$ ipython --no-banner

In [1]: import numpy as np

In [2]: np.set_printoptions(precision=1, suppress=True, linewidth=100, legacy="1.25")

In [3]: mat = np.load("m.npy")

In [4]: print(mat)
[[1 0]
 [7 1]]

In [5]: proj = np.triu(np.array([[-5, 3], [-4, -5]]), 1) + np.eye(2)

In [6]: other = proj @ mat @ np.linalg.inv(proj)

In [7]: print(np.linalg.matrix_rank(other))
2

In [8]: print(round(float(np.linalg.det(other)), 1))
1.0

In [9]: print(np.trace(other), np.trace(mat))
2.0 2

In [10]: f, v = mat[0], mat[1]

In [11]: print(f @ f)
1

In [12]: print(f @ v)
7

In [13]: p = (f @ v) / (f @ f) * f

In [14]: print(v - p)
[0. 1.]

In [15]: print(p)
[7. 0.]

In [16]: E = np.load("w.npy")

In [17]: print(E)
[[-0.1 -0.2  1.5]
 [-1.6 -0.7  0. ]
 [ 0.7 -0.8 -0.6]
 [-1.1 -0.5  0.5]
 [ 0.5 -0.9  0. ]
 [-0.1 -0.4  0.4]
 [-0.6 -0.9  0.7]
 [ 0.   0.   0.7]
 [ 0.  -8.  -3. ]
 [ 0.8 -1.  -1. ]
 [-2.4  0.2  1.4]
 [-0.1  1.5 -0.3]
 [ 0.5 -1.5  1.8]
 [-1.  -1.7  0.6]
 [-0.8  0.2 -0.4]
 [-0.3  1.5  0.5]
 [ 0.6  1.5  1.6]]

In [18]: # row 8 is much longer than the rest

In [19]: other = np.c_[E[:, :1] @ np.array([[-1]]), np.array([-2, -2, 0, 0, -1, 2, 0, -1, 2, 0, -1, 1, 0, -2, -2, 2, 0])]

In [20]: print(other)
[[ 0.1 -2. ]
 [ 1.6 -2. ]
 [-0.7  0. ]
 [ 1.1  0. ]
 [-0.5 -1. ]
 [ 0.1  2. ]
 [ 0.6  0. ]
 [ 0.  -1. ]
 [ 0.   2. ]
 [-0.8  0. ]
 [ 2.4 -1. ]
 [ 0.1  1. ]
 [-0.5  0. ]
 [ 1.  -2. ]
 [ 0.8 -2. ]
 [ 0.3  2. ]
 [-0.6  0. ]]

In [21]: print(np.linalg.matrix_rank(other))
2

In [22]: print(np.linalg.matrix_rank(np.c_[E, other]))
4

In [23]: print(np.round(np.linalg.norm(other - E @ np.linalg.lstsq(E, other)[0], axis=0), 1) + 0)
[0. 5.]

In [24]: print(np.linalg.norm(np.linalg.qr(E)[0].T @ other, axis=0) ** 2 / ((other ** 2).sum(axis=0) + 1e-12))
[1.  0.2]

In [25]: O, evecs = np.linalg.qr(mat[:, :1])[0], np.linalg.qr(mat[:, 1:])[0]

In [26]: sv = np.linalg.svd(O.T @ evecs, compute_uv=False)

In [27]: print(np.round(np.linalg.norm(O @ O.T - evecs @ evecs.T, 2), 1))
0.1

In [28]: x = np.array([1, 1, 0])

In [29]: rhs = E @ x

In [30]: print(np.round(np.linalg.pinv(E) @ E, 1) + 0)
[[1. 0. 0.]
 [0. 1. 0.]
 [0. 0. 1.]]

In [31]: print(rhs)
[-0.3 -2.3 -0.1 -1.6 -0.4 -0.5 -1.5  0.  -8.  -0.2 -2.2  1.4 -1.  -2.7 -0.6  1.2  2.1]

In [32]: rng = np.random.default_rng(5636)

In [33]: rhs = rhs + 0.1 * rng.normal(size=17)

In [34]: print(rhs)
[-0.3 -2.3 -0.1 -1.6 -0.4 -0.6 -1.6 -0.1 -8.  -0.2 -2.2  1.4 -0.9 -2.6 -0.5  1.   2.1]

In [35]: b, *_ = np.linalg.lstsq(E, rhs)

In [36]: print(np.round(E.T @ (rhs - E @ b), 1) + 0)
[0. 0. 0.]

In [37]: print(b.round(1) + 0)
[1. 1. 0.]

In [38]: print(b.round())
[ 1.  1. -0.]

In [39]: F = np.load("test19.npy")

In [40]: print(F)
[[ 0.  0.  0.  0. -1.]
 [ 0.  1.  0.  0.  0.]
 [ 0.  0.  1.  0.  0.]
 [ 0.  0.  0.  1.  0.]
 [ 1.  0.  0.  0.  0.]]

In [41]: other = F + rng.integers(-2, 3, (5, 1)) @ rng.integers(-2, 3, (1, 5))

In [42]: print(other)
[[ 2. -2. -2. -2. -2.]
 [-4.  5.  4.  4.  2.]
 [-4.  4.  5.  4.  2.]
 [ 0.  0.  0.  1.  0.]
 [-3.  4.  4.  4.  2.]]

In [43]: print(other - F)
[[ 2. -2. -2. -2. -1.]
 [-4.  4.  4.  4.  2.]
 [-4.  4.  4.  4.  2.]
 [ 0.  0.  0.  0.  0.]
 [-4.  4.  4.  4.  2.]]

In [44]: O, R = np.linalg.qr(other)

In [45]: print(np.round(O @ R, 1) + 0)
[[ 2. -2. -2. -2. -2.]
 [-4.  5.  4.  4.  2.]
 [-4.  4.  5.  4.  2.]
 [ 0.  0.  0.  1.  0.]
 [-3.  4.  4.  4.  2.]]

In [46]: print(np.round(O.T @ O, 1) + 0)
[[1. 0. 0. 0. 0.]
 [0. 1. 0. 0. 0.]
 [0. 0. 1. 0. 0.]
 [0. 0. 0. 1. 0.]
 [0. 0. 0. 0. 1.]]

In [47]: print(np.trace(O @ O.T))
5.0

In [48]: print(np.abs(np.diag(R)))
[6.7 1.  0.9 1.1 0.9]

In [49]: labels = rng.permutation(5)

In [50]: print(labels)
[0 3 1 4 2]

In [51]: other = F[labels][:, labels]

In [52]: print(np.diag(other))
[0. 1. 1. 0. 1.]

In [53]: print(round(float(np.linalg.det(other)), 1), round(np.linalg.det(F[labels]), 1))
1.0 -1.0

In [54]: print(np.sort(np.abs(np.linalg.eigvals(other))))
[1. 1. 1. 1. 1.]

In [55]: x = np.array([7, 8, -4, -2, -7])

In [56]: print(np.linalg.inv(F))
[[ 0.  0.  0.  0.  1.]
 [ 0.  1.  0.  0.  0.]
 [ 0.  0.  1.  0.  0.]
 [ 0.  0.  0.  1.  0.]
 [-1. -0. -0. -0. -0.]]

In [57]: print(round(np.linalg.det(F), 1))
1.0

In [58]: print(round(np.linalg.norm(x), 1), round(float(np.linalg.norm(F @ x)), 1))
13.5 13.5

In [59]: print([p for p in range(1, 25) if np.allclose(np.linalg.matrix_power(F, p), np.eye(5))])
[4, 8, 12, 16, 20, 24]

In [60]: print(5 - np.linalg.matrix_rank(F - np.eye(5), tol=1e-8))
3

In [61]: K = np.array([[2, 3, 2, 3], [0, -2, 0, -2], [2, 3, 2, 3], [0, -2, 0, -2]])

In [62]: O, R = np.linalg.qr(E)

In [63]: print(np.abs(np.diag(R)))
[3.7 8.9 3.8]

In [64]: print(round(abs(R[0, 0]), 1), round(float(np.linalg.norm(E[:, 0])), 1))
3.7 3.7

In [65]: print(np.round(np.trace(O @ O.T), 1))
3.0

In [66]: print(np.round(K @ np.linalg.pinv(K) @ K, 1) + 0)
[[ 2.  3.  2.  3.]
 [ 0. -2.  0. -2.]
 [ 2.  3.  2.  3.]
 [ 0. -2.  0. -2.]]

In [67]: print(round(float(np.trace(np.linalg.pinv(K) @ K)), 1))
2.0

In [68]: print(np.allclose(K[:-1].T @ np.linalg.lstsq(K[:-1].T, K[-1])[0], K[-1]))
True

In [69]: labels = rng.permutation(4)

In [70]: print(labels)
[3 2 1 0]

In [71]: other = K[labels][:, labels]

In [72]: print(other)
[[-2  0 -2  0]
 [ 3  2  3  2]
 [-2  0 -2  0]
 [ 3  2  3  2]]

In [73]: U, sv, vt = np.linalg.svd(other)

In [74]: evecs = vt[:(sv > 1e-8).sum()]

In [75]: x = other[1] + -1 * other[2] + rng.integers(2) * np.eye(4)[3]

In [76]: print(x)
[5. 2. 5. 2.]

In [77]: print(np.diag(evecs.T @ evecs))
[0.5 0.5 0.5 0.5]

In [78]: print(np.linalg.matrix_rank(np.vstack([other, x])))
2

In [79]: other = np.array([[2, 2], [3, -3], [2, 1]])

In [80]: Z = np.array([[5, 2, -1, 5, -3], [5, -5, -1, -2, -5]])

In [81]: W0 = other @ Z

In [82]: print(W0)
[[ 20  -6  -4   6 -16]
 [  0  21   0  21   6]
 [ 15  -1  -3   8 -11]]

In [83]: other = W0 / np.sqrt((W0 ** 2).mean(axis=1, keepdims=True))

In [84]: print(np.linalg.matrix_rank(other) == np.linalg.matrix_rank(W0))
True

In [85]: print(W0 - W0.mean(axis=1, keepdims=True))
[[ 20.   -6.   -4.    6.  -16. ]
 [ -9.6  11.4  -9.6  11.4  -3.6]
 [ 13.4  -2.6  -4.6   6.4 -12.6]]

In [86]: T = np.stack([F, -3 * F, F[::-1]])

In [87]: print(T.shape)
(3, 5, 5)

In [88]: print(T.sum(axis=0))
[[ 1.  0.  0.  0.  2.]
 [ 0. -2.  0.  1.  0.]
 [ 0.  0. -1.  0.  0.]
 [ 0.  1.  0. -2.  0.]
 [-2.  0.  0.  0. -1.]]

In [89]: U, sv, vt = np.linalg.svd(W0)

In [90]: evecs = vt[:(sv > 1e-8).sum()]

In [91]: x = W0[0] + 4 * W0[2] + rng.integers(2) * np.eye(5)[0]

In [92]: print(x)
[ 81. -10. -16.  38. -60.]

In [93]: print(np.linalg.matrix_rank(np.vstack([W0, x])))
3

In [94]: print(round(np.linalg.norm(W0, 2) / np.linalg.norm(W0), 1))
0.7

In [95]: print([round(float(x), 1) for x in np.linalg.svd(W0, compute_uv=False)[:3]])
[33.9, 30.5, 0.0]

In [96]: labels = rng.integers(0, 2, 4)

In [97]: M = (labels[:, None] == labels) * 2 + np.eye(4)

In [98]: print(M)
[[3. 2. 2. 2.]
 [2. 3. 2. 2.]
 [2. 2. 3. 2.]
 [2. 2. 2. 3.]]

In [99]: # symmetric

In [100]: ev, evecs = np.linalg.eigh(M)

In [101]: x = np.array([1, -2, -1, 2])

In [102]: print(evecs * np.sqrt(ev) @ evecs.T)
[[1.5 0.5 0.5 0.5]
 [0.5 1.5 0.5 0.5]
 [0.5 0.5 1.5 0.5]
 [0.5 0.5 0.5 1.5]]

In [103]: print(x @ M @ x / (x @ x), round(float(ev[0]), 1), round(ev[-1], 1))
1.0 1.0 9.0

In [104]: print(np.abs(M).sum(axis=1).max(), np.round(np.abs(ev).max(), 1))
9.0 9.0

In [105]: Z = np.sign(np.array([[3, 2], [0, 3]]))

In [106]: other = (np.tril(Z, -1) + np.eye(2)) @ (np.triu(Z, 1) + np.eye(2))

In [107]: ev = np.array([2, 0])

In [108]: J = np.rint(other * ev @ np.linalg.inv(other)) + 0

In [109]: print(J)
[[ 2. -2.]
 [ 0.  0.]]

In [110]: # row 0 dominates

In [111]: U, sv, vt = np.linalg.svd(J)

In [112]: evecs = vt[:(sv > 1e-8).sum()]

In [113]: x = J[0] + -2 * J[1] + rng.integers(2) * np.eye(2)[1]

In [114]: print(x)
[ 2. -1.]

In [115]: print(evecs.T @ evecs)
[[ 0.5 -0.5]
 [-0.5  0.5]]

In [116]: print(np.allclose(evecs.T @ evecs @ x, x))
False

In [117]: print(round(float(np.linalg.norm(x - evecs.T @ evecs @ x)), 1))
0.7

In [118]: print(np.linalg.matrix_rank(np.vstack([J, x])))
2

In [119]: def softmax(z):
     ...:     e = np.exp(z - z.max(axis=-1, keepdims=True))
     ...:     return e / e.sum(axis=-1, keepdims=True)
     ...: 

In [120]: print(np.round(softmax(J[0] + 4), 1) + 0)
[1. 0.]

In [121]: print(np.round(softmax(10 * J[0]), 1) + 0)
[1. 0.]

In [122]: print(softmax(J).sum(axis=1))
[1. 1.]

In [123]: print(np.round(softmax(J[0]), 1) + 0)
[1. 0.]

In [124]: S = J @ J.T / np.sqrt(2)

In [125]: print(np.round(softmax(S), 1) + 0)
[[1.  0. ]
 [0.5 0.5]]

In [126]: print(softmax(S)[0] @ J)
[ 2. -2.]

In [127]: print(softmax(S).round(6).argmax(axis=1))
[0 0]

In [128]: print(J @ np.linalg.pinv(J) @ J)
[[ 2. -2.]
 [ 0.  0.]]

In [129]: print(np.abs(np.diag(np.linalg.qr(J)[1])) > 1e-9)
[ True False]

In [130]: print(np.allclose(J[:-1].T @ np.linalg.lstsq(J[:-1].T, J[-1])[0], J[-1]))
True

In [131]: print(round(np.trace(np.linalg.pinv(J) @ J), 1))
1.0

In [132]: print(J.reshape(2, -1))
[[ 2. -2.]
 [ 0.  0.]]

In [133]: T = J.reshape(2, 2, -1)

In [134]: print(T.shape)
(2, 2, 1)

In [135]: print(T.transpose(1, 0, 2))
[[[ 2.]
  [ 0.]]

 [[-2.]
  [ 0.]]]

In [136]: print(np.einsum("ihd,ihd->ih", T, T))
[[4. 4.]
 [0. 0.]]

In [137]: print(np.einsum("ihd,jhd->hij", T, T).shape)
(2, 2, 2)

In [138]: print(J @ J)
[[ 4. -4.]
 [ 0.  0.]]

In [139]: print([int(np.linalg.matrix_rank(np.linalg.matrix_power(J, p))) for p in range(1, 3)])
[1, 1]

In [140]: print(np.linalg.matrix_power(J - np.diag(np.diag(J)), 2))
[[0. 0.]
 [0. 0.]]

In [141]: m1 = np.loadtxt("run3.csv", delimiter=",")

In [142]: print(m1)
[[ 1.  5.  1.  4.]
 [ 0.  0.  0.  7.]
 [ 7.  3. 11. 10.]
 [ 0.  0.  1.  8.]
 [ 4.  5.  5.  5.]
 [15. 11. 19.  6.]
 [ 6.  9.  1.  0.]
 [ 3.  5.  1.  0.]
 [ 8.  1.  9.  5.]
 [ 3. 15.  3.  1.]
 [ 8. 13.  5.  0.]
 [ 0.  3.  0.  3.]
 [ 1. 13.  1.  2.]
 [ 2.  1.  1.  3.]
 [ 0.  0.  0.  4.]
 [ 0.  7.  0.  0.]
 [ 5.  0.  5.  6.]
 [ 0.  0.  0.  4.]
 [10. 11. 11.  2.]
 [ 2.  0.  3.  8.]
 [ 7.  1. 13. 14.]
 [ 9.  5. 13.  9.]
 [ 2.  5.  1.  2.]
 [ 1.  7.  0.  0.]
 [ 1.  9.  0.  0.]
 [ 4.  5.  1.  0.]
 [ 6.  5.  5.  1.]]

In [143]: Ac = (m1 - m1.mean(axis=0)) / m1.std(axis=0)

In [144]: print(np.argwhere(np.abs(Ac) > 2))
[[ 5  0]
 [ 5  2]
 [ 9  1]
 [20  3]]

In [145]: b = np.linalg.lstsq(np.delete(Ac, 1, axis=1), Ac[:, 1])[0]

In [146]: print(b)
[-0.5  1.2 -1.1]

In [147]: print(np.abs(b).argmax())
1

In [148]: D = np.linalg.norm(m1[:, None] - m1[None], axis=-1)

In [149]: print(np.flatnonzero(D[23] < D.mean() / 2))
[ 0  7 11 15 22 23 24 25]

In [150]: print(D.shape)
(27, 27)

In [151]: print(np.linalg.matrix_rank(D ** 2))
6

In [152]: print(D[:5, :5])
[[ 0.   6.  13.3  6.5  5.1]
 [ 6.   0.  13.7  1.4  8.4]
 [13.3 13.7  0.  12.7  8.6]
 [ 6.5  1.4 12.7  0.   8.1]
 [ 5.1  8.4  8.6  8.1  0. ]]
